% python3 -q
>>> import numpy as np
>>> np.set_printoptions(precision=2, suppress=True, linewidth=140)
>>> rnd = lambda a: np.round(a, 2) + 0
>>> mat = np.array([[0, -5, 5], [-5, -6, 4], [5, 4, 6]])
>>> blk = np.stack([mat, 3 * mat, mat[::-1]])
>>> rnd(np.linalg.det(blk))
array([ -200., -5400.,   200.])
>>> blk.sum(axis=0)
array([[  5, -16,  26],
       [-25, -30,  20],
       [ 20,  11,  29]])
>>> np.linalg.matrix_rank(blk)
array([3, 3, 3])
>>> np.linalg.matrix_rank(blk.reshape(3, -1))
np.int64(2)
>>> rnd(np.linalg.norm(blk, axis=(1, 2)))
array([14.28, 42.85, 14.28])
>>> x = np.array([3, 2, 2])
>>> rhs = mat @ x
>>> rhs
array([  0, -19,  35])
>>> rnd(np.linalg.solve(mat.T, mat[2]))
array([0., 0., 1.])
>>> ev, evecs = np.linalg.eigh(mat)
>>> rnd(np.linalg.eigvalsh(mat + 3 * np.eye(3)))
array([-7.97,  5.04, 11.92])
>>> rnd(evecs.T @ mat @ evecs)
array([[-10.97,   0.  ,   0.  ],
       [  0.  ,   2.04,   0.  ],
       [  0.  ,   0.  ,   8.92]])
>>> rnd(np.linalg.eigvalsh(mat @ mat))
array([  4.18,  79.58, 120.24])
>>> (ev > 1e-8).sum(), (ev < -1e-8).sum()
(np.int64(2), np.int64(1))
>>> rnd(evecs @ np.diag(ev) @ evecs.T)
array([[ 0., -5.,  5.],
       [-5., -6.,  4.],
       [ 5.,  4.,  6.]])
>>> rnd(ev.sum()), np.trace(mat)
(np.float64(0.0), np.int64(0))
>>> ev, evecs = np.linalg.eigh(mat)
>>> x = np.array([1, 4, 1])
>>> np.abs(mat).sum(axis=1).max(), rnd(np.abs(ev).max())
(np.int64(15), np.float64(10.97))
>>> arr = np.load("a.npy")
>>> arr
array([[ 0,  0,  0,  2],
       [-4,  0,  0,  0],
       [ 0,  0, -7,  0],
       [ 0,  3,  0,  0]])
>>> A2 = arr / np.sqrt((arr ** 2).mean(axis=1, keepdims=True))
>>> np.linalg.matrix_rank(arr - arr.mean(axis=1, keepdims=True))
np.int64(3)
>>> arr - arr.mean(axis=1, keepdims=True)
array([[-0.5 , -0.5 , -0.5 ,  1.5 ],
       [-3.  ,  1.  ,  1.  ,  1.  ],
       [ 1.75,  1.75, -5.25,  1.75],
       [-0.75,  2.25, -0.75, -0.75]])
